$ ipython --no-banner

In [1]: import numpy as np

In [2]: from numpy import linalg as LA

In [3]: np.set_printoptions(precision=2, suppress=True, linewidth=100)

In [4]: M = np.load("test17.npy")

In [5]: M
Out[5]: 
array([[-3,  2, -3,  3,  3,  2,  2],
       [ 2, -3,  2, -3,  3,  3,  2],
       [ 2,  2, -3,  2, -3,  3,  3],
       [ 3,  2,  2, -3,  2, -3,  3],
       [ 3,  3,  2,  2, -3,  2, -3],
       [-3,  3,  3,  2,  2, -3,  2],
       [ 2, -3,  3,  3,  2,  2, -3]])

In [6]: M @ (-1.0) ** np.arange(7)
Out[6]: array([-8., 12., -8., 14., -8.,  2.,  2.])

In [7]: print(M @ np.ones(7))
[6. 6. 6. 6. 6. 6. 6.]

In [8]: np.allclose(M @ M.T, M.T @ M)
Out[8]: True

In [9]: J = np.array([[2, 1, -2, 0, -2, -1, 2],
   ...:     [4, 2, -4, 0, -4, -2, 4],
   ...:     [-4, -2, 4, 0, 4, 2, -4]])

In [10]: J
Out[10]: 
array([[ 2,  1, -2,  0, -2, -1,  2],
       [ 4,  2, -4,  0, -4, -2,  4],
       [-4, -2,  4,  0,  4,  2, -4]])

In [11]: U, sv, VT = LA.svd(J)

In [12]: evecs = VT[:(sv > 1e-8).sum()]

In [13]: rng = np.random.default_rng(49)

In [14]: x0 = J[1] + 4 * J[0] + rng.integers(2) * np.eye(7)[0]

In [15]: x0
Out[15]: array([ 12.,   6., -12.,   0., -12.,  -6.,  12.])

In [16]: evecs.T @ evecs
Out[16]: 
array([[ 0.22,  0.11, -0.22,  0.  , -0.22, -0.11,  0.22],
       [ 0.11,  0.06, -0.11,  0.  , -0.11, -0.06,  0.11],
       [-0.22, -0.11,  0.22,  0.  ,  0.22,  0.11, -0.22],
       [ 0.  ,  0.  ,  0.  ,  0.  ,  0.  ,  0.  ,  0.  ],
       [-0.22, -0.11,  0.22,  0.  ,  0.22,  0.11, -0.22],
       [-0.11, -0.06,  0.11,  0.  ,  0.11,  0.06, -0.11],
       [ 0.22,  0.11, -0.22,  0.  , -0.22, -0.11,  0.22]])

In [17]: round(LA.norm(x0 - evecs.T @ evecs @ x0), 2)
Out[17]: np.float64(0.0)

In [18]: def softmax(z):
    ...:     e = np.exp(z - z.max(axis=-1, keepdims=True))
    ...:     return e / e.sum(axis=-1, keepdims=True)
    ...: 

In [19]: np.round(softmax(10 * J[1]), 2) + 0
Out[19]: array([0.5, 0. , 0. , 0. , 0. , 0. , 0.5])

In [20]: np.round(softmax(J[1] + -1), 2) + 0
Out[20]: array([0.46, 0.06, 0.  , 0.01, 0.  , 0.  , 0.46])

In [21]: scores = J @ J.T / np.sqrt(7)

In [22]: softmax(scores)[1] @ J
Out[22]: array([ 4.,  2., -4.,  0., -4., -2.,  4.])

In [23]: LA.matrix_rank(J, rtol=0.1)
Out[23]: np.int64(1)

In [24]: [round(float(x), 2) for x in LA.svd(J, compute_uv=False)[:3]]
Out[24]: [12.73, 0.0, 0.0]

In [25]: U, sv, VT = LA.svd(J, full_matrices=False)

In [26]: print(np.allclose(U * sv @ VT, J))
True

In [27]: sv.round(2) + 0
Out[27]: array([12.73,  0.  ,  0.  ])

In [28]: np.abs(U[:, 0]).round(6).argmax()
Out[28]: np.int64(1)

In [29]: print(np.round(sv / sv[0], 2) + 0)
[1. 0. 0.]

In [30]: U.shape, sv.shape, VT.shape
Out[30]: ((3, 3), (3,), (3, 7))

In [31]: (sv > 1e-8).sum()
Out[31]: np.int64(1)

In [32]: f = np.array([2, 2, -2])

In [33]: np.correlate(J[1], J[2], "full")
Out[33]: array([-16,   0,  36,   0,  16,   0, -72,   0,  16,   0,  36,   0, -16])

In [34]: np.polyval(f, J[1])
Out[34]: array([38, 10, 22, -2, 22,  2, 38])

In [35]: np.array([np.convolve(row, f, "same") for row in J])
Out[35]: 
array([[  6,  -6,  -6,   0,  -6,   6,   6],
       [ 12, -12, -12,   0, -12,  12,  12],
       [-12,  12,  12,   0,  12, -12, -12]])

In [36]: m1 = np.loadtxt("mat.csv", delimiter=",")

In [37]: m1
Out[37]: 
array([[3., 1., 0., 0., 0., 0., 0.],
       [0., 3., 1., 0., 0., 0., 0.],
       [0., 0., 3., 1., 0., 0., 0.],
       [0., 0., 0., 3., 1., 0., 0.],
       [0., 0., 0., 0., 3., 1., 0.],
       [0., 0., 0., 0., 0., 3., 1.],
       [0., 0., 0., 0., 0., 0., 3.]])

In [38]: # triangular

In [39]: Q, evecs = LA.qr(m1[:, :6])[0], LA.qr(m1[:, 6:])[0]

In [40]: sv = LA.svd(Q.T @ evecs, compute_uv=False)

In [41]: print((sv > 0.9).sum())
0

In [42]: print(np.degrees(np.arccos(sv.clip(0, 1))))
[71.57]

In [43]: np.sort(LA.eigvals(m1))
Out[43]: array([3., 3., 3., 3., 3., 3., 3.])

In [44]: m1 @ m1
Out[44]: 
array([[9., 6., 1., 0., 0., 0., 0.],
       [0., 9., 6., 1., 0., 0., 0.],
       [0., 0., 9., 6., 1., 0., 0.],
       [0., 0., 0., 9., 6., 1., 0.],
       [0., 0., 0., 0., 9., 6., 1.],
       [0., 0., 0., 0., 0., 9., 6.],
       [0., 0., 0., 0., 0., 0., 9.]])

In [45]: f = np.array([-3, -1, -2, 0, 1, 1, 1])

In [46]: Y = m1 + np.outer(f, np.eye(7)[5])

In [47]: round(float(LA.det(Y) / LA.det(m1)), 2), round(1 + LA.solve(m1, f)[5], 2)
Out[47]: (1.22, np.float64(1.22))

In [48]: mat = np.load("case8.npy")

In [49]: mat
Out[49]: 
array([[10,  0, -8,  0],
       [10,  0, -8,  0],
       [ 0,  0,  4,  0],
       [ 0,  0,  4,  0]])

In [50]: U, sv, VT = LA.svd(mat)

In [51]: evecs = VT[:(sv > 1e-8).sum()]

In [52]: x0 = mat[0] + -3 * mat[2] + rng.integers(2) * np.eye(4)[2]

In [53]: x0
Out[53]: array([ 10.,   0., -20.,   0.])

In [54]: LA.matrix_rank(np.vstack([mat, x0]))
Out[54]: np.int64(2)

In [55]: print(np.allclose(evecs.T @ evecs @ x0, x0))
True

In [56]: np.round(evecs.T @ evecs, 2) + 0
Out[56]: 
array([[1., 0., 0., 0.],
       [0., 0., 0., 0.],
       [0., 0., 1., 0.],
       [0., 0., 0., 0.]])

In [57]: W = np.array([[3, -2], [-2, 3], [0, -2], [-2, 3], [-3, 0], [3, 2], [0, 0]])

In [58]: beta = np.array([4, 0])

In [59]: H = np.maximum(m1 @ W + beta, 0)

In [60]: (H > 0).astype(int)
Out[60]: 
array([[1, 0],
       [0, 1],
       [1, 0],
       [0, 1],
       [0, 1],
       [1, 1],
       [1, 0]])

In [61]: H
Out[61]: 
array([[11.,  0.],
       [ 0.,  7.],
       [ 2.,  0.],
       [ 0.,  9.],
       [ 0.,  2.],
       [13.,  6.],
       [ 4.,  0.]])

In [62]: print((H > 0).mean(axis=0))
[0.57 0.57]

In [63]: cent = np.array([[2, -2, -3], [4, 1, -2]])

In [64]: (H @ cent).round(6).argmax(axis=1)
Out[64]: array([0, 0, 0, 0, 0, 0, 0])

In [65]: W @ cent
Out[65]: 
array([[ -2,  -8,  -5],
       [  8,   7,   0],
       [ -8,  -2,   4],
       [  8,   7,   0],
       [ -6,   6,   9],
       [ 14,  -4, -13],
       [  0,   0,   0]])
